$ ipython --no-banner

In [1]: import numpy as np

In [2]: np.set_printoptions(precision=3, suppress=True, linewidth=200, sign=" ")

In [3]: def rnd(a):
   ...:     return np.round(a, 3) + 0
   ...: 

In [4]: m1 = np.load("sample14.npy")

In [5]: m1
Out[5]: 
array([[-2.67,  0.82,  1.88, -1.45,  1.38, -0.38,  2.38, -2.51],
       [ 2.66, -0.7 , -2.58,  0.9 , -1.58,  0.18, -1.98,  3.15],
       [ 2.88, -0.12, -7.48, -1.  , -3.6 , -2.12, -0.6 ,  5.76],
       [-2.21,  0.24,  3.61, -2.39,  1.16,  0.89,  0.29, -1.03],
       [ 0.34, -0.4 ,  1.86, -2.7 ,  0.44,  2.34, -0.86,  3.4 ],
       [-2.57,  0.57, -1.11, -4.38, -2.68, -3.19, -0.97,  0.27],
       [-0.81,  0.45, -0.26, -3.14,  0.36,  0.56,  1.74,  2.34],
       [-0.55,  0.63, -1.97, -2.06, -0.08, -0.53,  2.29,  1.67],
       [-1.82,  0.29,  3.88,  1.21,  2.42,  0.92,  1.3 , -4.13]])

In [6]: # rank 4

In [7]: rank = np.linalg.matrix_rank(m1)

In [8]: rank
Out[8]: np.int64(4)

In [9]: ns = np.linalg.svd(m1)[2][rank:].T

In [10]: [int(np.linalg.matrix_rank(m1[:, :j + 1])) for j in range(8)]
Out[10]: [1, 2, 3, 4, 4, 4, 4, 4]

In [11]: [int(np.linalg.matrix_rank(np.delete(m1, i, axis=0))) for i in range(9)]
Out[11]: [4, 4, 4, 4, 4, 4, 4, 4, 4]

In [12]: ns.shape
Out[12]: (8, 4)

In [13]: np.linalg.matrix_rank(m1.T @ m1), np.linalg.matrix_rank(m1 @ m1.T)
Out[13]: (np.int64(4), np.int64(4))

In [14]: rng = np.random.default_rng(8696)

In [15]: M2 = m1 + rng.integers(-2, 3, (9, 4)) @ rng.integers(-2, 3, (4, 8))

In [16]: rnd(M2)
Out[16]: 
array([[ -2.67,  -2.18,  -4.12,  -2.45,   2.38,  -0.38,   2.38,   1.49],
       [ -1.34,  -1.7 ,  -9.58,  -1.1 ,   1.42,  -3.82,   2.02,   7.15],
       [  8.88,  -3.12,  -4.48,   1.  ,  -4.6 ,   1.88, -10.6 ,   1.76],
       [  0.79,   2.24,   6.61,  -0.39,   2.16,   1.89,  -6.71,  -8.03],
       [ -2.66,   0.6 ,  -4.14,  -3.7 ,   4.44,  -1.66,   0.14,   3.4 ],
       [ -3.57,   4.57,  -2.11,  -4.38,  -3.68,  -2.19,   4.03,   1.27],
       [ -1.81,   0.45,   1.74,  -3.14,   1.36,  -1.44,   0.74,   0.34],
       [ -6.55,   5.63,  -1.97,  -3.06,   2.92,  -6.53,   8.29,  -0.33],
       [  5.18,   0.29,   4.88,   3.21,  -2.58,   9.92,  -1.7 ,  -3.13]])

In [17]: np.linalg.matrix_rank(M2 - m1, tol=1e-8)
Out[17]: np.int64(4)

In [18]: rnd(M2 - m1)
Out[18]: 
array([[  0.,  -3.,  -6.,  -1.,   1.,   0.,   0.,   4.],
       [ -4.,  -1.,  -7.,  -2.,   3.,  -4.,   4.,   4.],
       [  6.,  -3.,   3.,   2.,  -1.,   4., -10.,  -4.],
       [  3.,   2.,   3.,   2.,   1.,   1.,  -7.,  -7.],
       [ -3.,   1.,  -6.,  -1.,   4.,  -4.,   1.,   0.],
       [ -1.,   4.,  -1.,   0.,  -1.,   1.,   5.,   1.],
       [ -1.,   0.,   2.,   0.,   1.,  -2.,  -1.,  -2.],
       [ -6.,   5.,   0.,  -1.,   3.,  -6.,   6.,  -2.],
       [  7.,   0.,   1.,   2.,  -5.,   9.,  -3.,   1.]])

In [19]: np.abs(M2 - m1).sum(axis=1)
Out[19]: array([ 15.,  29.,  33.,  26.,  20.,  14.,   9.,  29.,  28.])

In [20]: rnd(np.linalg.svd(M2 - m1, compute_uv=False))
Out[20]: array([ 24.974,  13.659,  10.968,   5.866,   0.   ,   0.   ,   0.   ,   0.   ])

In [21]: K = np.load("w.npy")

In [22]: K
Out[22]: 
array([[  0,   0,   4,   8,   6,   2,   0,   4],
       [  0,   0,   2,  10,  10,   0,   0,   8],
       [  0,   0,   7,   5,   0,   8,   0,   0],
       [  0,   0,   1,  11,  12,   0,   0,  10],
       [  0,   0,   3,   9,   8,   0,   0,   6],
       [  0,   0,   2,  10,  10,   0,   0,   8],
       [  0,   0,   2,  10,  10,   0,   0,   8],
       [  0,   0,   7,   5,   0,   8,   0,   0],
       [  0,   0,   7,   5,   0,   8,   0,   0],
       [  0,   0,   2,  10,  10,   0,   0,   8],
       [  0,   0,   3,   9,   8,   0,   0,   6],
       [  0,   0,   5,   7,   4,   4,   0,   2],
       [  0,   0,   1,  11,  12,   0,   0,  10],
       [  0,   0,   4,   8,   6,   2,   0,   4],
       [  0,   0,   1,  11,  12,   0,   0,  10],
       [  0,   0,   6,   6,   2,   6,   0,   0],
       [  0,   0,   5,   7,   4,   4,   0,   2],
       [  0,   0,   3,   9,   8,   0,   0,   6],
       [  0,   0,   7,   5,   0,   8,   0,   0],
       [  0,   0,   2,  10,  10,   0,   0,   8],
       [  0,   0,   6,   6,   2,   6,   0,   0],
       [  0,   0,   6,   6,   2,   6,   0,   0],
       [  0,   0,   2,  10,  10,   0,   0,   8],
       [  0,   0,   3,   9,   8,   0,   0,   6],
       [  0,   0,   4,   8,   6,   2,   0,   4],
       [  0,   0,   6,   6,   2,   6,   0,   0],
       [  0,   0,   7,   5,   0,   8,   0,   0],
       [  0,   0,   1,  11,  12,   0,   0,  10],
       [  0,   0,   4,   8,   6,   2,   0,   4],
       [  0,   0,   3,   9,   8,   0,   0,   6],
       [  0,   0,   3,   9,   8,   0,   0,   6],
       [  0,   0,   6,   6,   2,   6,   0,   0],
       [  0,   0,   3,   9,   8,   0,   0,   6],
       [  0,   0,   2,  10,  10,   0,   0,   8],
       [  0,   0,   2,  10,  10,   0,   0,   8]])

In [23]: # columns 0 and 1 are equal

In [24]: def softmax(z):
    ...:     e = np.exp(z - z.max(axis=-1, keepdims=True))
    ...:     return e / e.sum(axis=-1, keepdims=True)
    ...: 

In [25]: rnd(softmax(K).sum(axis=1))
Out[25]: array([ 1.,  1.,  1.,  1.,  1.,  1.,  1.,  1.,  1.,  1.,  1.,  1.,  1.,  1.,  1.,  1.,  1.,  1.,  1.,  1.,  1.,  1.,  1.,  1.,  1.,  1.,  1.,  1.,  1.,  1.,  1.,  1.,  1.,  1.,  1.])

In [26]: rnd(softmax(K[27]))
Out[26]: array([ 0.   ,  0.   ,  0.   ,  0.245,  0.665,  0.   ,  0.   ,  0.09 ])

In [27]: rnd(softmax(K[27] + 3))
Out[27]: array([ 0.   ,  0.   ,  0.   ,  0.245,  0.665,  0.   ,  0.   ,  0.09 ])

In [28]: rnd(softmax(10 * K[27]))
Out[28]: array([ 0.,  0.,  0.,  0.,  1.,  0.,  0.,  0.])

In [29]: att = K @ K.T / np.sqrt(8)

In [30]: softmax(att).round(6).argmax(axis=1)
Out[30]: array([ 3,  3,  2,  3,  3,  3,  3,  2,  2,  3,  3,  3,  3,  3,  3,  2,  3,  3,  2,  3,  2,  2,  3,  3,  3,  2,  2,  3,  3,  3,  3,  2,  3,  3,  3])

In [31]: rnd(softmax(att)[27] @ K)
Out[31]: array([  0.,   0.,   1.,  11.,  12.,   0.,   0.,  10.])

In [32]: left, sv, Vt = np.linalg.svd(K)

In [33]: evecs = Vt[:(sv > 1e-8).sum()]

In [34]: x = K[30] + -2 * K[5] + rng.integers(2) * np.eye(8)[5]

In [35]: x
Out[35]: array([  0.,   0.,  -1., -11., -12.,   1.,   0., -10.])

In [36]: rnd(evecs.T @ evecs)
Out[36]: 
array([[ 0.   ,  0.   ,  0.   ,  0.   ,  0.   ,  0.   ,  0.   ,  0.   ],
       [ 0.   ,  0.   ,  0.   ,  0.   ,  0.   ,  0.   ,  0.   ,  0.   ],
       [ 0.   ,  0.   ,  0.773,  0.318, -0.273,  0.   ,  0.   ,  0.   ],
       [ 0.   ,  0.   ,  0.318,  0.555,  0.382,  0.   ,  0.   ,  0.   ],
       [ 0.   ,  0.   , -0.273,  0.382,  0.673,  0.   ,  0.   ,  0.   ],
       [ 0.   ,  0.   ,  0.   ,  0.   ,  0.   ,  1.   ,  0.   ,  0.   ],
       [ 0.   ,  0.   ,  0.   ,  0.   ,  0.   ,  0.   ,  0.   ,  0.   ],
       [ 0.   ,  0.   ,  0.   ,  0.   ,  0.   ,  0.   ,  0.   ,  1.   ]])

In [37]: rnd(np.linalg.norm(x - evecs.T @ evecs @ x))
Out[37]: np.float64(0.0)

In [38]: rnd(np.diag(evecs.T @ evecs))
Out[38]: array([ 0.   ,  0.   ,  0.773,  0.555,  0.673,  1.   ,  0.   ,  1.   ])

In [39]: W0 = np.load("mat.npy")

In [40]: rnd(W0)
Out[40]: 
array([[ 0.116, -0.071,  0.235,  0.149,  0.142],
       [-0.071,  0.889,  0.082, -0.26 ,  0.139],
       [ 0.235,  0.082,  0.536,  0.256,  0.348],
       [ 0.149, -0.26 ,  0.256,  0.225,  0.137],
       [ 0.142,  0.139,  0.348,  0.137,  0.234]])

In [41]: idx = rng.permutation(5)

In [42]: idx
Out[42]: array([ 4,  2,  1,  3,  0])

In [43]: M2 = W0[idx][:, idx]

In [44]: rnd(np.trace(M2))
Out[44]: np.float64(2.0)

In [45]: E = np.loadtxt("block9.csv", delimiter=",")

In [46]: E
Out[46]: 
array([[  4.,   6.,  -1.,   5.,   6.,  -4.,   5.],
       [ -4.,  -2.,  -9.,  -3.,  -2., -12.,  -3.],
       [ 12.,  14.,   7.,  13.,  14.,   4.,  13.],
       [  8.,  10.,   3.,   9.,  10.,   0.,   9.],
       [  4.,   6.,  -1.,   5.,   6.,  -4.,   5.],
       [  9.,  11.,   4.,  10.,  11.,   1.,  10.],
       [ 10.,  12.,   5.,  11.,  12.,   2.,  11.]])

In [47]: rnd(np.linalg.eigvals(W0).sum().real)
Out[47]: np.float64(2.0)

In [48]: rnd(np.einsum("ij,ji->", W0, W0))
Out[48]: np.float64(2.0)
